% ipython --no-banner

In [1]: import numpy as np

In [2]: from numpy import linalg as LA

In [3]: np.set_printoptions(suppress=True, linewidth=120)

In [4]: tidy = lambda a: np.round(a, 2) + 0

In [5]: m1 = np.load("data.npy")

In [6]: m1
Out[6]: 
array([[0, 0, 0, 0],
       [2, 0, 2, 0],
       [0, 0, 0, 0],
       [2, 0, 2, 0]])

In [7]: print(LA.matrix_rank(m1, rtol=0.1))
1

In [8]: np.argsort(-LA.norm(m1, axis=0).round(6), kind="stable")[:3]
Out[8]: array([0, 2, 1])

In [9]: T = np.stack([m1, 2 * m1, m1[::-1]])

In [10]: np.einsum("bij,cij->bc", T, T)
Out[10]: 
array([[16, 32,  0],
       [32, 64,  0],
       [ 0,  0, 16]])

In [11]: T.shape
Out[11]: (3, 4, 4)

In [12]: (T @ m1.T).shape
Out[12]: (3, 4, 4)

In [13]: LA.matrix_rank(T.reshape(3, -1))
Out[13]: np.int64(2)

In [14]: LA.matrix_rank(T)
Out[14]: array([1, 1, 1])

In [15]: print(np.allclose(m1, m1.T))
False

In [16]: LA.matrix_power(m1, 2)
Out[16]: 
array([[0, 0, 0, 0],
       [0, 0, 0, 0],
       [0, 0, 0, 0],
       [0, 0, 0, 0]])

In [17]: m1 @ m1
Out[17]: 
array([[0, 0, 0, 0],
       [0, 0, 0, 0],
       [0, 0, 0, 0],
       [0, 0, 0, 0]])

In [18]: tidy(np.sort(np.abs(LA.eigvals(m1))))
Out[18]: array([0., 0., 0., 0.])

In [19]: tidy(np.abs(LA.eigvals(m1)).max())
Out[19]: np.float64(0.0)

In [20]: tidy(LA.det(m1))
Out[20]: np.float64(0.0)

In [21]: K = 0.9 ** np.abs(np.subtract.outer(np.arange(5), np.arange(5)))

In [22]: tidy(K)
Out[22]: 
array([[1.  , 0.9 , 0.81, 0.73, 0.66],
       [0.9 , 1.  , 0.9 , 0.81, 0.73],
       [0.81, 0.9 , 1.  , 0.9 , 0.81],
       [0.73, 0.81, 0.9 , 1.  , 0.9 ],
       [0.66, 0.73, 0.81, 0.9 , 1.  ]])

In [23]: evals, evecs = LA.eig(K)

In [24]: tidy(np.prod(evals))
Out[24]: np.float64(0.0)

In [25]: print(tidy(np.sort(LA.eigvals(LA.inv(K)))))
[ 0.23  2.2   6.85 12.59 17.23]

In [26]: tidy(np.sort(LA.eigvals(K.T)))
Out[26]: array([0.06, 0.08, 0.15, 0.45, 4.26])

In [27]: tidy(K @ evecs[:, 0] - evals[0] * evecs[:, 0])
Out[27]: array([0., 0., 0., 0., 0.])

In [28]: W0 = np.tril(np.array([[-1, 1, -3], [1, -1, -1], [-3, 1, 1]]), -1) + np.eye(3, dtype=int)

In [29]: W0
Out[29]: 
array([[ 1,  0,  0],
       [ 1,  1,  0],
       [-3,  1,  1]])

In [30]: Y = W0 / np.sqrt((W0 ** 2).mean(axis=1, keepdims=True))

In [31]: tidy(W0 - W0.mean(axis=1, keepdims=True))
Out[31]: 
array([[ 0.67, -0.33, -0.33],
       [ 0.33,  0.33, -0.67],
       [-2.67,  1.33,  1.33]])

In [32]: LA.matrix_rank(W0 - W0.mean(axis=1, keepdims=True))
Out[32]: np.int64(2)

In [33]: tidy(Y[0])
Out[33]: array([1.73, 0.  , 0.  ])

In [34]: evals, evecs = LA.eig(W0)

In [35]: evals
Out[35]: array([1., 1., 1.])

In [36]: print(tidy(np.sort(LA.eigvals(W0.T))))
[1. 1. 1.]

In [37]: M = np.load("layer13.npy")

In [38]: M
Out[38]: 
array([[ 2,  0,  0,  0,  0],
       [ 0,  1,  0,  0,  0],
       [-2,  1,  2,  0,  0],
       [ 2,  0,  2, -1,  0],
       [ 2, -2,  0,  0, -2]])

In [39]: # triangular: eigenvalues sit on the diagonal

In [40]: evals, evecs = LA.eig(M)

In [41]: tidy(np.sort(LA.eigvals(LA.inv(M))))
Out[41]: array([-1. , -0.5,  0.5,  0.5,  1. ])

In [42]: tidy(np.sort(LA.eigvals(M @ M)))
Out[42]: array([1., 1., 4., 4., 4.])

In [43]: tidy(np.sort(LA.eigvals(M.T)))
Out[43]: array([-2., -1.,  1.,  2.,  2.])

In [44]: evals
Out[44]: array([-1., -2.,  2.,  2.,  1.])

In [45]: def softmax(z):
    ...:     e = np.exp(z - z.max(axis=-1, keepdims=True))
    ...:     return e / e.sum(axis=-1, keepdims=True)
    ...: 

In [46]: tidy(softmax(M[3] + 4))
Out[46]: array([0.43, 0.06, 0.43, 0.02, 0.06])

In [47]: tidy(softmax(10 * M[3]))
Out[47]: array([0.5, 0. , 0.5, 0. , 0. ])

In [48]: scores = M @ M.T / np.sqrt(5)

In [49]: tidy(softmax(scores)[3] @ M)
Out[49]: array([ 1.91, -0.14,  1.63, -0.8 , -0.17])

In [50]: softmax(scores).round(6).argmax(axis=1)
Out[50]: array([0, 1, 2, 3, 4])

In [51]: tidy(softmax(scores))
Out[51]: 
array([[0.31, 0.05, 0.01, 0.31, 0.31],
       [0.18, 0.28, 0.28, 0.18, 0.07],
       [0.  , 0.03, 0.95, 0.02, 0.  ],
       [0.09, 0.01, 0.01, 0.8 , 0.09],
       [0.03, 0.  , 0.  , 0.03, 0.95]])

In [52]: rng = np.random.default_rng(895918)

In [53]: mat = np.eye(5, dtype=int)[rng.permutation(5)]

In [54]: mat
Out[54]: 
array([[0, 0, 1, 0, 0],
       [1, 0, 0, 0, 0],
       [0, 0, 0, 1, 0],
       [0, 0, 0, 0, 1],
       [0, 1, 0, 0, 0]])

In [55]: # a transition matrix

In [56]: Y = mat / np.sqrt((mat ** 2).mean(axis=1, keepdims=True))

In [57]: LA.matrix_rank(Y) == LA.matrix_rank(mat)
Out[57]: np.True_

In [58]: tidy(LA.norm(Y, axis=1))
Out[58]: array([2.24, 2.24, 2.24, 2.24, 2.24])

In [59]: vec = np.array([-8, -2, 1, -8, 0])

In [60]: tidy(np.sort(np.abs(np.degrees(np.angle(LA.eigvals(mat))))))
Out[60]: array([  0.,  72.,  72., 144., 144.])

In [61]: [p for p in range(1, 25) if np.allclose(LA.matrix_power(mat, p), np.eye(5))]
Out[61]: [5, 10, 15, 20]

In [62]: tidy(LA.det(mat))
Out[62]: np.float64(1.0)

In [63]: tidy(LA.inv(mat))
Out[63]: 
array([[0., 1., 0., 0., 0.],
       [0., 0., 0., 0., 1.],
       [1., 0., 0., 0., 0.],
       [0., 0., 1., 0., 0.],
       [0., 0., 0., 1., 0.]])

In [64]: tidy(LA.norm(vec)), tidy(LA.norm(mat @ vec))
Out[64]: (np.float64(11.53), np.float64(11.53))

In [65]: z = rng.permutation(5)

In [66]: Y = mat[:, z] * rng.choice([-1, 1], 5)

In [67]: Y
Out[67]: 
array([[ 1,  0,  0,  0,  0],
       [ 0,  0,  1,  0,  0],
       [ 0, -1,  0,  0,  0],
       [ 0,  0,  0,  1,  0],
       [ 0,  0,  0,  0,  1]])

In [68]: Uu, _, VT = LA.svd(mat.T @ Y)

In [69]: print(z)
[2 3 0 4 1]

In [70]: arr = np.loadtxt("m.csv", delimiter=",")

In [71]: print(arr)
[[ 4.09 -8.86  2.2 ]
 [-7.69  6.39  0.32]
 [ 5.83  4.05 -7.04]
 [-6.36  4.41 -6.33]
 [-9.18  3.24 -2.28]
 [ 6.6   1.55  7.35]
 [-4.45  7.52  4.87]
 [ 9.13 -1.26  3.88]
 [-4.04  3.74 -8.35]
 [ 2.89  4.29  8.56]
 [-4.69 -6.93  5.48]
 [-3.19  1.42  9.37]
 [-1.69  8.14 -5.55]
 [ 1.23 -9.7  -2.08]
 [-8.64 -0.35 -5.02]
 [-1.92  7.55 -6.27]
 [-9.27 -1.36  3.51]
 [ 4.    8.5  -3.42]
 [ 5.69 -3.    7.66]
 [-9.47 -2.19 -2.37]
 [ 4.81 -8.13 -3.28]
 [ 6.43  7.57  1.14]
 [ 7.2  -5.32  4.46]]

In [72]: Y = LA.inv(K)

In [73]: tidy(LA.inv(Y))
Out[73]: 
array([[1.  , 0.9 , 0.81, 0.73, 0.66],
       [0.9 , 1.  , 0.9 , 0.81, 0.73],
       [0.81, 0.9 , 1.  , 0.9 , 0.81],
       [0.73, 0.81, 0.9 , 1.  , 0.9 ],
       [0.66, 0.73, 0.81, 0.9 , 1.  ]])

In [74]: (np.abs(Y) > 1e-9).astype(int)
Out[74]: 
array([[1, 1, 0, 0, 0],
       [1, 1, 1, 0, 0],
       [0, 1, 1, 1, 0],
       [0, 0, 1, 1, 1],
       [0, 0, 0, 1, 1]])

In [75]: tidy(LA.det(K) * LA.det(Y))
Out[75]: np.float64(1.0)

In [76]: P = arr @ LA.solve(arr.T @ arr, arr.T)

In [77]: LA.matrix_rank(np.eye(23) - P)
Out[77]: np.int64(20)

In [78]: tidy(LA.eigvalsh(P))
Out[78]: array([0., 0., 0., 0., 0., 0., 0., 0., 0., 0., 0., 0., 0., 0., 0., 0., 0., 0., 0., 0., 1., 1., 1.])

In [79]: tidy(np.diag(P))
Out[79]: 
array([0.11, 0.12, 0.17, 0.09, 0.1 , 0.13, 0.17, 0.1 , 0.11, 0.17, 0.15, 0.19, 0.11, 0.15, 0.11, 0.11, 0.15, 0.14,
       0.1 , 0.12, 0.15, 0.15, 0.09])

In [80]: tidy(P @ arr[:, 0])
Out[80]: 
array([ 4.09, -7.69,  5.83, -6.36, -9.18,  6.6 , -4.45,  9.13, -4.04,  2.89, -4.69, -3.19, -1.69,  1.23, -8.64, -1.92,
       -9.27,  4.  ,  5.69, -9.47,  4.81,  6.43,  7.2 ])

In [81]: F = np.loadtxt("w.csv", delimiter=",")

In [82]: print(F)
[[5. 4. 4. 4. 4.]
 [4. 5. 4. 4. 4.]
 [4. 4. 5. 4. 4.]
 [4. 4. 4. 5. 4.]
 [4. 4. 4. 4. 5.]]

In [83]: # equal to its transpose

In [84]: Uu, sv, VT = LA.svd(F)

In [85]: tidy(sv)
Out[85]: array([21.,  1.,  1.,  1.,  1.])

In [86]: Y = Uu[:, :1] @ np.diag(sv[:1]) @ VT[:1]

In [87]: LA.matrix_rank(Y)
Out[87]: np.int64(1)

In [88]: LA.matrix_rank(F, rtol=0.05)
Out[88]: np.int64(1)

In [89]: evals, evecs = LA.eig(F)

In [90]: tidy(np.sort(LA.eigvals(F.T)))
Out[90]: array([ 1.,  1.,  1.,  1., 21.])

In [91]: tidy(evals)
Out[91]: array([ 1., 21.,  1.,  1.,  1.])

In [92]: tidy(np.prod(evals))
Out[92]: np.float64(21.0)

In [93]: Q = W0.astype(float).copy()

In [94]: for j in range(3):
    ...:     Q[:, j] -= Q[:, :j] @ (Q[:, :j].T @ Q[:, j])
    ...:     Q[:, j] /= LA.norm(Q[:, j])
    ...: 

In [95]: tidy(Q.T @ W0)
Out[95]: 
array([[ 3.32, -0.6 , -0.9 ],
       [ 0.  ,  1.28,  0.36],
       [ 0.  ,  0.  ,  0.24]])

In [96]: tidy(Q)
Out[96]: 
array([[ 0.3 ,  0.14,  0.94],
       [ 0.3 ,  0.92, -0.24],
       [-0.9 ,  0.36,  0.24]])

In [97]: tidy(Q.T @ Q)
Out[97]: 
array([[1., 0., 0.],
       [0., 1., 0.],
       [0., 0., 1.]])

In [98]: np.fft.fft(F[0])
Out[98]: array([21.+0.j,  1.+0.j,  1.+0.j,  1.+0.j,  1.+0.j])

In [99]: vec = np.ones(5)

In [100]: for _ in range(7):
     ...:     vec = F @ vec
     ...:     vec /= LA.norm(vec)
     ...:     print(round(vec @ F @ vec, 2))
     ...: 
21.0
21.0
21.0
21.0
21.0
21.0
21.0

In [101]: tidy(vec)
Out[101]: array([0.45, 0.45, 0.45, 0.45, 0.45])

In [102]: feats = np.tril(np.array([[3, 0, 2], [1, 3, 0], [1, 3, 1]]), -1) + np.eye(3, dtype=int)

In [103]: print(feats)
[[1 0 0]
 [1 1 0]
 [1 3 1]]

In [104]: # triangular, det is the product of the diagonal

In [105]: tidy(softmax(feats[1] + -1))
Out[105]: array([0.42, 0.42, 0.16])

In [106]: tidy(softmax(feats[1]))
Out[106]: array([0.42, 0.42, 0.16])

In [107]: tidy(softmax(feats).sum(axis=1))
Out[107]: array([1., 1., 1.])

In [108]: scores = feats @ feats.T / np.sqrt(3)

In [109]: tidy(softmax(scores + np.triu(np.full(scores.shape, -np.inf), 1)))
Out[109]: 
array([[1.  , 0.  , 0.  ],
       [0.36, 0.64, 0.  ],
       [0.  , 0.02, 0.98]])

In [110]: tidy(softmax(scores))
Out[110]: 
array([[0.33, 0.33, 0.33],
       [0.12, 0.21, 0.67],
       [0.  , 0.02, 0.98]])

In [111]: print(tidy(softmax(scores)[1] @ feats))
[1.   2.22 0.67]

In [112]: Q, Rm = LA.qr(feats)

In [113]: print(tidy(Q))
[[-0.58  0.62  0.53]
 [-0.58  0.15 -0.8 ]
 [-0.58 -0.77  0.27]]

In [114]: tidy(np.abs(np.diag(Rm)))
Out[114]: array([1.73, 2.16, 0.27])

In [115]: np.trace(Q @ Q.T)
Out[115]: np.float64(3.0)

In [116]: Y = LA.inv(Q)

In [117]: tidy(LA.det(Q) * LA.det(Y))
Out[117]: np.float64(1.0)

In [118]: print(tidy(LA.inv(Y)))
[[-0.58  0.62  0.53]
 [-0.58  0.15 -0.8 ]
 [-0.58 -0.77  0.27]]

In [119]: tidy(LA.slogdet(Q)[0])
Out[119]: np.float64(1.0)

In [120]: (np.abs(Y) > 1e-9).astype(int)
Out[120]: 
array([[1, 1, 1],
       [1, 1, 1],
       [1, 1, 1]])
